$ python3 -q
>>> import numpy as np
>>> from numpy import linalg as LA
>>> np.set_printoptions(precision=2, suppress=True, linewidth=200, sign=" ")
>>> rng = np.random.default_rng(51)
>>> idx = rng.integers(0, 3, 7)
>>> M = (idx[:, None] == idx) * -2 + np.eye(7)
>>> M
array([[-1.,  0.,  0.,  0., -2.,  0.,  0.],
       [ 0., -1., -2.,  0.,  0.,  0.,  0.],
       [ 0., -2., -1.,  0.,  0.,  0.,  0.],
       [ 0.,  0.,  0., -1.,  0., -2., -2.],
       [-2.,  0.,  0.,  0., -1.,  0.,  0.],
       [ 0.,  0.,  0., -2.,  0., -1., -2.],
       [ 0.,  0.,  0., -2.,  0., -2., -1.]])
>>> evals, vecs = LA.eigh(M)
>>> np.round(vecs.T @ M @ vecs, 2) + 0
array([[-5.,  0.,  0.,  0.,  0.,  0.,  0.],
       [ 0., -3.,  0.,  0.,  0.,  0.,  0.],
       [ 0.,  0., -3.,  0.,  0.,  0.,  0.],
       [ 0.,  0.,  0.,  1.,  0.,  0.,  0.],
       [ 0.,  0.,  0.,  0.,  1.,  0.,  0.],
       [ 0.,  0.,  0.,  0.,  0.,  1.,  0.],
       [ 0.,  0.,  0.,  0.,  0.,  0.,  1.]])
>>> evals.sum(), np.trace(M)
(np.float64(-7.0), np.float64(-7.0))
>>> LA.eigvalsh(M + -2 * np.eye(7))
array([-7., -5., -5., -1., -1., -1., -1.])
>>> print(vecs @ np.diag(evals) @ vecs.T)
[[-1.  0.  0.  0. -2.  0.  0.]
 [ 0. -1. -2.  0.  0.  0.  0.]
 [ 0. -2. -1.  0.  0.  0.  0.]
 [ 0.  0.  0. -1.  0. -2. -2.]
 [-2.  0.  0.  0. -1.  0.  0.]
 [ 0.  0.  0. -2.  0. -1. -2.]
 [ 0.  0.  0. -2.  0. -2. -1.]]
>>> evals
array([-5., -3., -3.,  1.,  1.,  1.,  1.])
>>> u = np.array([-4, -2, 2, 5, 0, 5, 7])
>>> M2 = M + np.outer(u, np.eye(7)[4])
>>> M2
array([[-1.,  0.,  0.,  0., -6.,  0.,  0.],
       [ 0., -1., -2.,  0., -2.,  0.,  0.],
       [ 0., -2., -1.,  0.,  2.,  0.,  0.],
       [ 0.,  0.,  0., -1.,  5., -2., -2.],
       [-2.,  0.,  0.,  0., -1.,  0.,  0.],
       [ 0.,  0.,  0., -2.,  5., -1., -2.],
       [ 0.,  0.,  0., -2.,  7., -2., -1.]])
>>> round(float(LA.det(M2) / LA.det(M)), 2), round(1 + LA.solve(M, u)[4], 2)
(3.67, np.float64(3.67))
>>> arr = np.loadtxt("test17.csv", delimiter=",")
>>> arr
array([[ 3.,  6.,  0.,  0.],
       [ 8.,  3.,  0.,  0.],
       [ 0.,  0.,  3.,  6.],
       [ 0.,  0.,  8.,  3.]])
>>> Q = arr.astype(float).copy()
>>> for j in range(4):
...     Q[:, j] -= Q[:, :j] @ (Q[:, :j].T @ Q[:, j])
...     Q[:, j] /= LA.norm(Q[:, j])
... 
>>> np.round(Q.T @ arr, 2) + 0
array([[ 8.54,  4.92,  0.  ,  0.  ],
       [ 0.  ,  4.56,  0.  ,  0.  ],
       [ 0.  ,  0.  ,  8.54,  4.92],
       [ 0.  ,  0.  ,  0.  ,  4.56]])
>>> Q
array([[ 0.35,  0.94,  0.  ,  0.  ],
       [ 0.94, -0.35,  0.  ,  0.  ],
       [ 0.  ,  0.  ,  0.35,  0.94],
       [ 0.  ,  0.  ,  0.94, -0.35]])
>>> np.round(Q.T @ Q, 2) + 0
array([[ 1.,  0.,  0.,  0.],
       [ 0.,  1.,  0.,  0.],
       [ 0.,  0.,  1.,  0.],
       [ 0.,  0.,  0.,  1.]])
>>> left, s, Vh = LA.svd(arr, full_matrices=False)
>>> np.round(left.T @ arr @ Vh.T, 2) + 0
array([[ 10.16,   0.  ,   0.  ,   0.  ],
       [  0.  ,  10.16,   0.  ,   0.  ],
       [  0.  ,   0.  ,   3.84,   0.  ],
       [  0.  ,   0.  ,   0.  ,   3.84]])
>>> s
array([ 10.16,  10.16,   3.84,   3.84])
>>> np.round(np.sqrt((s ** 2).sum()), 2), np.round(LA.norm(arr), 2)
(np.float64(15.36), np.float64(15.36))
>>> np.round(Vh @ Vh.T, 2) + 0
array([[ 1.,  0.,  0.,  0.],
       [ 0.,  1.,  0.,  0.],
       [ 0.,  0.,  1.,  0.],
       [ 0.,  0.,  0.,  1.]])
>>> np.round(left.T @ left, 2) + 0
array([[ 1.,  0.,  0.,  0.],
       [ 0.,  1.,  0.,  0.],
       [ 0.,  0.,  1.,  0.],
       [ 0.,  0.,  0.,  1.]])
